$ python3 -q
>>> import numpy as np
>>> import numpy.linalg as la
>>> np.set_printoptions(precision=1, suppress=True, linewidth=200, floatmode="fixed")
>>> def rd(a):
...     return np.round(a, 1) + 0
... 
>>> mat = np.loadtxt("arr.csv", delimiter=",")
>>> rd(mat)
array([[ 0.1,  0.0,  0.0,  0.1, -0.1,  0.0, -0.2],
       [ 0.0,  0.0,  0.0,  0.1, -0.1,  0.0, -0.2],
       [ 0.0,  0.0,  0.0,  0.0,  0.0,  0.0,  0.0],
       [ 0.1,  0.1,  0.0,  0.1, -0.1,  0.0, -0.2],
       [-0.1, -0.1,  0.0, -0.1,  0.1,  0.0,  0.3],
       [ 0.0,  0.0,  0.0,  0.0,  0.0,  0.0,  0.0],
       [-0.2, -0.2,  0.0, -0.2,  0.3,  0.0,  0.7]])
>>> vec = np.array([3, 1, -3, 3, 0, 3, 1])
>>> rd(mat @ (2 * vec))
array([ 0.4,  0.3,  0.1,  0.5, -0.5,  0.0, -1.4])
>>> rd(mat @ np.eye(7)[6])
array([-0.2, -0.2,  0.0, -0.2,  0.3,  0.0,  0.7])
>>> rd(mat @ vec)
array([ 0.2,  0.2,  0.0,  0.2, -0.3,  0.0, -0.7])
>>> rd((mat * vec).sum(axis=1))
array([ 0.2,  0.2,  0.0,  0.2, -0.3,  0.0, -0.7])
>>> rd(mat * vec)
array([[ 0.2,  0.0,  0.0,  0.2,  0.0,  0.0, -0.2],
       [ 0.1,  0.0,  0.0,  0.2,  0.0,  0.0, -0.2],
       [ 0.0,  0.0,  0.0,  0.0,  0.0,  0.0,  0.0],
       [ 0.2,  0.1,  0.0,  0.2,  0.0,  0.0, -0.2],
       [-0.2, -0.1,  0.0, -0.3,  0.0,  0.0,  0.3],
       [ 0.0,  0.0,  0.0,  0.0,  0.0,  0.0,  0.0],
       [-0.6, -0.2,  0.1, -0.7,  0.0,  0.0,  0.7]])
>>> la.norm(mat @ vec) <= la.norm(mat, 2) * la.norm(vec) + 1e-9
np.True_
>>> (mat @ vec).argmax()
np.int64(3)
>>> vec = np.array([8, 5, 1, 7, 5, 7, 9])
>>> rd((vec - mat @ vec) @ (mat @ vec))
np.float64(0.0)
>>> rd(mat @ mat @ vec)
array([-1.1, -0.8, -0.1, -1.2,  1.3,  0.0,  3.6])
>>> U, sv, vt = la.svd(mat)
>>> V = vt[:(sv > 1e-8).sum()]
>>> rng = np.random.default_rng(73738)
>>> vec = mat[0] + 2 * mat[1] + rng.integers(2) * np.eye(7)[2]
>>> rd(vec)
array([ 0.2,  0.1,  0.0,  0.2, -0.2,  0.0, -0.5])
>>> la.matrix_rank(np.vstack([mat, vec]))
np.int64(1)
>>> K = np.load("test10.npy")
>>> K
array([[-17.4,  -1.4,  -7.8,   6.0],
       [  6.8,  12.3,  12.7,  -6.5],
       [ 16.2,  -4.9,  -2.7,  10.3],
       [-12.9, -11.6,   9.7,   2.0],
       [ 13.3,  -0.7,   2.9,  14.7],
       [ -0.8,  -0.5,  -8.9,  17.9],
       [ 18.3,  -7.2,   0.2,  -3.6],
       [-18.5,  -6.6,   3.6,   0.7],
       [ -8.8,  15.9,   8.2,   0.8],
       [ -5.3,   9.2,  -6.0,  15.8],
       [-13.1, -14.4,  -0.1,   4.6],
       [ 18.4,  -1.5,  -7.2,   2.7],
       [  4.5,  -8.3,  -7.5, -15.9],
       [  4.9,  -6.5,   7.0, -16.9],
       [  4.1, -17.1,   9.3,  -1.7],
       [  7.7,  -0.9, -18.4,  -1.1],
       [  0.7,  15.2,   9.5,   8.9],
       [ 10.9,   9.9,  11.5,   7.1],
       [ -4.6, -10.3,  10.7,  12.6],
       [  9.8, -12.6,  -7.6,   9.3],
       [  4.5,  -9.4,   5.6, -16.1],
       [  1.9,  14.7,   4.8,  12.5],
       [  8.3,  15.8,   9.0,   1.4],
       [  5.3,  11.9,  15.2,   0.1],
       [-13.2,  -8.5,  -6.7, -10.5],
       [ -7.2,  -1.8, -12.5, -13.8],
       [ 12.7,  -2.0,  14.8,   4.1],
       [  5.0,   1.0,  14.8, -12.5],
       [ -8.7,   9.5,  -1.4,  15.3],
       [-12.7, -13.1,  -5.1,  -6.3],
       [ -6.8, -12.6,  13.1,   4.8],
       [ 10.0,   1.0,  -5.6,  16.3],
       [-11.0,  -0.9, -16.4,  -3.0],
       [ -7.8,  -5.0,  15.5,   8.6],
       [  1.7, -17.9,   7.1,  -5.1],
       [ 17.3,   4.2,  -8.5,   3.5],
       [  2.5, -17.4,  -8.1,   4.9],
       [  7.7, -13.8,  10.2,   6.8],
       [  9.8,  -7.5,  -3.3,  15.4],
       [  5.1, -10.6, -16.1,  -1.9],
       [  8.4,   8.9,   6.2, -14.5],
       [ -8.7, -10.0,  -6.2,  13.6]])
>>> cent = K[[9, 14]].astype(float)
>>> for _ in range(6):
...     lab = la.norm(K[:, None] - cent, axis=-1).argmin(axis=1)
...     cent = np.array([K[lab == j].mean(axis=0) for j in range(2)])
... 
>>> lab
array([1, 0, 0, 1, 0, 0, 0, 1, 0, 0, 1, 0, 1, 1, 1, 0, 0, 0, 1, 1, 1, 0, 0, 0, 1, 1, 0, 1, 0, 1, 1, 0, 1, 1, 1, 0, 1, 1, 0, 1, 0, 1])
>>> rd(cent[1] - cent[0])
array([-10.9, -14.7,  -1.1,  -7.4])
>>> data = np.load("a.npy")
>>> data
array([[ -2.0,   0.0,   0.0,   0.0,   0.0,   0.0,   0.0,   0.0],
       [  0.0,  23.0,  -5.0,  15.0,  20.0, -25.0, -25.0,  15.0],
       [  0.0,  -5.0,  -1.0,  -3.0,  -4.0,   5.0,   5.0,  -3.0],
       [  0.0,  15.0,  -3.0,   7.0,  12.0, -15.0, -15.0,   9.0],
       [  0.0,  20.0,  -4.0,  12.0,  14.0, -20.0, -20.0,  12.0],
       [  0.0, -25.0,   5.0, -15.0, -20.0,  23.0,  25.0, -15.0],
       [  0.0, -25.0,   5.0, -15.0, -20.0,  25.0,  23.0, -15.0],
       [  0.0,  15.0,  -3.0,   9.0,  12.0, -15.0, -15.0,   7.0]])
>>> lab = rng.permutation(8)
>>> lab
array([5, 4, 6, 0, 1, 3, 7, 2])
>>> A2 = data[lab][:, lab]
>>> np.trace(A2)
np.float64(94.0)
>>> np.allclose(A2, data)
False
>>> A2 = np.array([[-1, 2, 0, 2, 2, 2, -3, 1, -3, -2, 1, 2, -3],
...     [0, -2, 2, 2, -2, 2, -3, 3, -3, 1, -1, 2, -1],
...     [3, -3, 1, -1, 3, 2, -3, 1, -3, 1, 0, -3, 0],
...     [1, 0, -1, -1, -3, -3, 1, -2, -1, 3, 2, -3, 2],
...     [-3, -2, 0, 1, 3, -3, -2, -3, -1, 1, -3, 0, 2],
...     [3, -3, 3, -1, 0, -1, -2, -3, 1, -1, -2, -1, 3],
...     [-3, 1, 1, -2, 1, 3, -3, -3, -3, -3, -2, 2, -1],
...     [-2, -1, -1, 0, 0, 1, 2, -1, 3, 3, -1, 1, -2],
...     [0, 3, -2, -3, -2, 1, -3, -3, -3, -1, -2, 1, -1],
...     [1, 3, 2, 2, 2, 1, 1, -2, 0, 2, 0, 1, 0],
...     [2, 2, 2, -2, -2, 0, 3, -1, -3, 2, 2, 2, -2],
...     [2, -1, 1, 0, 2, 0, -3, -2, -3, -2, 1, 0, 3],
...     [2, -3, -2, 3, -2, 1, 0, 0, 3, -1, 1, 3, -1]])
>>> E = A2 + A2.T
>>> E
array([[-2,  2,  3,  3, -1,  5, -6, -1, -3, -1,  3,  4, -1],
       [ 2, -4, -1,  2, -4, -1, -2,  2,  0,  4,  1,  1, -4],
       [ 3, -1,  2, -2,  3,  5, -2,  0, -5,  3,  2, -2, -2],
       [ 3,  2, -2, -2, -2, -4, -1, -2, -4,  5,  0, -3,  5],
       [-1, -4,  3, -2,  6, -3, -1, -3, -3,  3, -5,  2,  0],
       [ 5, -1,  5, -4, -3, -2,  1, -2,  2,  0, -2, -1,  4],
       [-6, -2, -2, -1, -1,  1, -6, -1, -6, -2,  1, -1, -1],
       [-1,  2,  0, -2, -3, -2, -1, -2,  0,  1, -2, -1, -2],
       [-3,  0, -5, -4, -3,  2, -6,  0, -6, -1, -5, -2,  2],
       [-1,  4,  3,  5,  3,  0, -2,  1, -1,  4,  2, -1, -1],
       [ 3,  1,  2,  0, -5, -2,  1, -2, -5,  2,  4,  3, -1],
       [ 4,  1, -2, -3,  2, -1, -1, -1, -2, -1,  3,  0,  6],
       [-1, -4, -2,  5,  0,  4, -1, -2,  2, -1, -1,  6, -2]])
>>> # symmetric
>>> q, V = la.qr(E[:, :10])[0], la.qr(E[:, 10:])[0]
>>> sv = la.svd(q.T @ V, compute_uv=False)
>>> rd(la.norm(q @ q.T - V @ V.T, 2))
np.float64(1.0)
>>> rd(sv)
array([1.0, 0.9, 0.8])
>>> (sv > 0.9).sum()
np.int64(2)
>>> rd(np.degrees(np.arccos(sv.clip(0, 1))))
array([ 9.7, 23.4, 35.8])
>>> q, Rm = la.qr(E)
>>> np.allclose(Rm.T @ Rm, E.T @ E)
True
>>> t3 = np.stack([E, 2 * E, E[::-1]])
>>> la.matrix_rank(t3.reshape(3, -1))
np.int64(2)
>>> la.matrix_rank(t3)
array([13, 13, 13])
>>> r0 = np.array([0, 1, 3, 3, 2, 2, 1, 3, 1, 3, 2, 1, 3])
>>> A2 = E + np.outer(r0, np.eye(13)[11])
>>> la.matrix_rank(A2 - E)
np.int64(1)
>>> rd(la.det(A2) / la.det(E)), rd(1 + la.solve(E, r0)[11])
(np.float64(-0.5), np.float64(-0.5))
>>> J = np.loadtxt("mat.csv", delimiter=",")
>>> J
array([[0.0, 5.0, 4.0, 0.0, 2.0, 2.0, 2.0, 2.0, 4.0, 3.0, 5.0],
       [0.0, 0.0, 0.0, 0.0, 4.0, 0.0, 5.0, 4.0, 1.0, 4.0, 3.0],
       [0.0, 0.0, 0.0, 4.0, 1.0, 0.0, 5.0, 1.0, 3.0, 1.0, 2.0],
       [0.0, 0.0, 0.0, 0.0, 2.0, 0.0, 3.0, 2.0, 0.0, 2.0, 4.0],
       [0.0, 0.0, 0.0, 0.0, 0.0, 2.0, 3.0, 4.0, 0.0, 2.0, 1.0],
       [0.0, 0.0, 0.0, 0.0, 0.0, 0.0, 1.0, 3.0, 4.0, 0.0, 0.0],
       [0.0, 0.0, 0.0, 0.0, 0.0, 0.0, 0.0, 0.0, 2.0, 5.0, 5.0],
       [0.0, 0.0, 0.0, 0.0, 0.0, 0.0, 0.0, 0.0, 2.0, 4.0, 3.0],
       [0.0, 0.0, 0.0, 0.0, 0.0, 0.0, 0.0, 0.0, 0.0, 3.0, 0.0],
       [0.0, 0.0, 0.0, 0.0, 0.0, 0.0, 0.0, 0.0, 0.0, 0.0, 3.0],
       [0.0, 0.0, 0.0, 0.0, 0.0, 0.0, 0.0, 0.0, 0.0, 0.0, 0.0]])
>>> # triangular: eigenvalues sit on the diagonal
>>> lab = rng.permutation(11)
>>> lab
array([ 5,  9,  4,  8,  6,  7,  2,  3, 10,  1,  0])
>>> A2 = J[lab][:, lab]
>>> np.trace(A2)
np.float64(0.0)
>>> A2
array([[0.0, 0.0, 0.0, 4.0, 1.0, 3.0, 0.0, 0.0, 0.0, 0.0, 0.0],
       [0.0, 0.0, 0.0, 0.0, 0.0, 0.0, 0.0, 0.0, 3.0, 0.0, 0.0],
       [2.0, 2.0, 0.0, 0.0, 3.0, 4.0, 0.0, 0.0, 1.0, 0.0, 0.0],
       [0.0, 3.0, 0.0, 0.0, 0.0, 0.0, 0.0, 0.0, 0.0, 0.0, 0.0],
       [0.0, 5.0, 0.0, 2.0, 0.0, 0.0, 0.0, 0.0, 5.0, 0.0, 0.0],
       [0.0, 4.0, 0.0, 2.0, 0.0, 0.0, 0.0, 0.0, 3.0, 0.0, 0.0],
       [0.0, 1.0, 1.0, 3.0, 5.0, 1.0, 0.0, 4.0, 2.0, 0.0, 0.0],
       [0.0, 2.0, 2.0, 0.0, 3.0, 2.0, 0.0, 0.0, 4.0, 0.0, 0.0],
       [0.0, 0.0, 0.0, 0.0, 0.0, 0.0, 0.0, 0.0, 0.0, 0.0, 0.0],
       [0.0, 4.0, 4.0, 1.0, 5.0, 4.0, 0.0, 0.0, 3.0, 0.0, 0.0],
       [2.0, 3.0, 2.0, 4.0, 2.0, 2.0, 4.0, 0.0, 5.0, 5.0, 0.0]])
>>> np.allclose(A2, J)
False
>>> F = np.load("dump.npy")
>>> F
array([[-1.0, -3.0, -3.0,  2.0,  0.0, -3.0,  0.0],
       [ 0.0,  0.0, -3.0,  2.0,  3.0,  2.0,  0.0],
       [ 1.0,  2.0,  3.0, -1.0, -2.0, -2.0,  0.0],
       [ 0.0, -3.0, -1.0, -2.0,  1.0, -1.0,  0.0],
       [ 3.0,  3.0, -3.0, -3.0, -3.0, -2.0,  0.0],
       [ 0.0, -1.0, -3.0, -1.0, -3.0,  3.0,  0.0],
       [ 0.0,  0.0,  0.0,  0.0,  0.0,  0.0, -1.0]])
>>> r0 = np.array([0, 4, 5, 4, 5, 3, 9])
>>> A2 = F + np.outer(r0, np.eye(7)[4])
>>> A2
array([[-1.0, -3.0, -3.0,  2.0,  0.0, -3.0,  0.0],
       [ 0.0,  0.0, -3.0,  2.0,  7.0,  2.0,  0.0],
       [ 1.0,  2.0,  3.0, -1.0,  3.0, -2.0,  0.0],
       [ 0.0, -3.0, -1.0, -2.0,  5.0, -1.0,  0.0],
       [ 3.0,  3.0, -3.0, -3.0,  2.0, -2.0,  0.0],
       [ 0.0, -1.0, -3.0, -1.0,  0.0,  3.0,  0.0],
       [ 0.0,  0.0,  0.0,  0.0,  9.0,  0.0, -1.0]])
>>> rd(la.norm(F, 1)), rd(la.norm(F, np.inf))
(np.float64(16.0), np.float64(17.0))
>>> rd(la.norm(F[5], 1)), rd(la.norm(F[5], np.inf))
(np.float64(11.0), np.float64(3.0))
>>> rd(la.norm(F, 2))
np.float64(8.3)
>>> rd(la.norm(F, "nuc"))
np.float64(29.4)
>>> rd(la.norm(F, axis=1))
array([5.7, 5.1, 4.8, 4.0, 7.0, 5.4, 1.0])
>>> F @ F
array([[ -2.0,  -6.0,  10.0,  -6.0,   8.0,  -8.0,   0.0],
       [  6.0,  -5.0, -26.0, -12.0,  -7.0,   4.0,   0.0],
       [ -4.0,   2.0,  13.0,  13.0,  11.0,  -6.0,   0.0],
       [  2.0,   8.0,   8.0,  -3.0,  -9.0,  -7.0,   0.0],
       [-15.0, -13.0,  -9.0,  32.0,  27.0,   6.0,   0.0],
       [-12.0, -15.0,  -5.0,   9.0,   2.0,  20.0,   0.0],
       [  0.0,   0.0,   0.0,   0.0,   0.0,   0.0,   1.0]])
>>> rd(np.sort(np.abs(la.eigvals(F))))
array([1.0, 2.0, 2.0, 3.7, 3.7, 4.7, 4.7])
>>> W = np.array([[7, 6, 7, 1, 8, 1],
...     [0, 4, 9, 0, 9, 2],
...     [1, 3, 7, 4, 6, 8],
...     [8, 2, 9, 2, 4, 2],
...     [3, 1, 1, 6, 3, 0],
...     [2, 4, 0, 4, 0, 5],
...     [7, 4, 3, 0, 8, 1]])
>>> coef = np.array([1, -1, -1, -1, 0, 3])
>>> hid = np.maximum(F @ W + coef, 0)
>>> hid
array([[ 1.0,  0.0,  0.0,  0.0,  0.0,  0.0],
       [27.0,  5.0,  0.0, 17.0,  0.0,  0.0],
       [ 0.0, 10.0, 34.0,  0.0, 34.0, 20.0],
       [ 0.0,  0.0,  0.0,  0.0,  0.0,  0.0],
       [ 0.0,  3.0,  0.0,  0.0, 12.0,  0.0],
       [ 0.0,  0.0,  0.0,  0.0,  0.0,  0.0],
       [ 0.0,  0.0,  0.0,  0.0,  0.0,  2.0]])
>>> la.matrix_rank(hid)
np.int64(5)
>>> rd((hid > 0).mean(axis=0))
array([0.3, 0.4, 0.1, 0.1, 0.3, 0.3])
>>> (hid > 0).astype(int)
array([[1, 0, 0, 0, 0, 0],
       [1, 1, 0, 1, 0, 0],
       [0, 1, 1, 0, 1, 1],
       [0, 0, 0, 0, 0, 0],
       [0, 1, 0, 0, 1, 0],
       [0, 0, 0, 0, 0, 0],
       [0, 0, 0, 0, 0, 1]])
>>> cent = np.array([[-3, 2, 1],
...     [-2, -2, -3],
...     [1, -2, 2],
...     [3, 1, -2],
...     [-1, 0, 3],
...     [-3, -3, -1]])
>>> W @ cent
array([[-34, -14,  24],
       [-14, -32,  31],
       [-20, -38,   8],
       [-23, -10,  26],
       [  5,   8,  -1],
       [-17, -15, -23],
       [-37,  -3,  24]])
>>> (hid @ cent).round(6).argmax(axis=1)
array([1, 1, 2, 0, 2, 0, 2])
>>> W0 = np.loadtxt("m.csv", delimiter=",")
>>> W0
array([[ 0.5,  0.0, -0.2,  0.4,  0.1, -0.6,  1.0, -2.5, -0.5,  1.1, -0.3, -0.5],
       [ 0.1,  0.9, -0.1, -0.3, -1.1, -0.2, -0.3, -1.1,  0.1, -2.4, -1.4, -0.3],
       [-2.2,  0.7,  0.5, -2.5,  1.1,  0.2, -0.6,  1.3, -1.1, -0.9,  0.2, -2.2],
       [ 2.2, -1.0, -0.5,  0.7,  1.0, -0.2, -1.0, -0.4,  0.4,  0.0, -0.1, -0.4],
       [-0.9,  0.7, -0.6, -0.4, -0.1,  0.0,  1.1,  0.7, -0.2,  0.9, -1.6,  1.3],
       [ 0.7, -0.5,  1.2,  0.1, -0.5, -1.1,  0.0,  0.5,  0.1, -0.4,  1.4,  2.5],
       [-2.4,  0.3, -1.0, -1.1, -0.4, -1.3,  0.6, -0.8,  0.3, -0.3,  1.0,  1.3],
       [-0.4,  0.0,  0.8,  0.5, -0.2, -0.7,  0.8, -0.7,  3.1, -0.8,  1.1,  0.9],
       [ 0.0, -0.4,  2.1, -0.9, -0.5, -0.6, -1.0,  0.5,  0.7,  0.3, -2.3,  2.8],
       [ 0.3, -0.5,  0.1,  1.4, -0.3, -0.3,  1.0,  0.7, -0.1,  2.2, -0.7, -0.1]])
>>> r0 = np.array([-5, -1, -3])
>>> rd(np.convolve(W0[2], r0))
array([11.0, -1.3,  3.4,  9.9, -4.5,  5.4, -0.5, -6.5,  6.0,  1.7,  3.2, 13.5,  1.6,  6.6])
>>> rd(np.polyval(r0, W0[2]))
array([-25.0,  -6.2,  -4.8, -31.8, -10.2,  -3.4,  -4.2, -12.8,  -8.0,  -6.2,  -3.4, -25.0])
>>> rd(np.array([np.convolve(row, r0, "same") for row in W0]))
array([[ -0.5,  -0.5,  -1.8,  -0.3,   1.7,  -4.7,  13.3,   2.0,   2.5,   1.9,  -0.5,   1.4],
       [ -4.6,  -0.7,  -1.1,   6.1,   3.0,   5.0,   6.4,   1.5,  15.2,   9.1,  10.1,   4.5],
       [ -1.3,   3.4,   9.9,  -4.5,   5.4,  -0.5,  -6.5,   6.0,   1.7,   3.2,  13.5,   1.6],
       [  2.8,  -3.1,   0.0,  -4.2,  -2.1,   2.2,   3.6,   1.4,   0.8,  -0.7,   2.1,   0.7],
       [ -2.6,   5.0,   0.5,   2.7,   1.3,  -5.2,  -4.6,  -3.0,  -6.4,   7.7,  -7.6,   3.5],
       [  1.8,  -7.6,  -0.2,  -1.2,   5.7,   2.6,   0.8,  -1.0,   0.4,  -6.9, -12.7,  -6.7],
       [  0.9,  11.9,   5.6,   6.1,  10.2,  -0.5,   7.3,  -2.5,   3.6,  -5.6,  -6.6,  -4.3],
       [  0.4,  -2.8,  -3.3,  -1.9,   2.2,  -2.7,   4.8, -17.2,   3.0, -14.0,  -3.2,  -4.2],
       [  2.0, -10.1,   3.6,  -2.9,   6.2,   7.1,   0.3,  -1.0,  -3.7,   9.1, -12.6,   4.1],
       [  2.2,  -0.9,  -5.6,  -0.2,  -2.4,  -3.8,  -3.6,  -3.2, -13.0,   1.6,  -5.4,   2.2]])
>>> rd(np.cross(W0[2, :3], W0[7, :3]))
array([0.6, 1.6, 0.3])
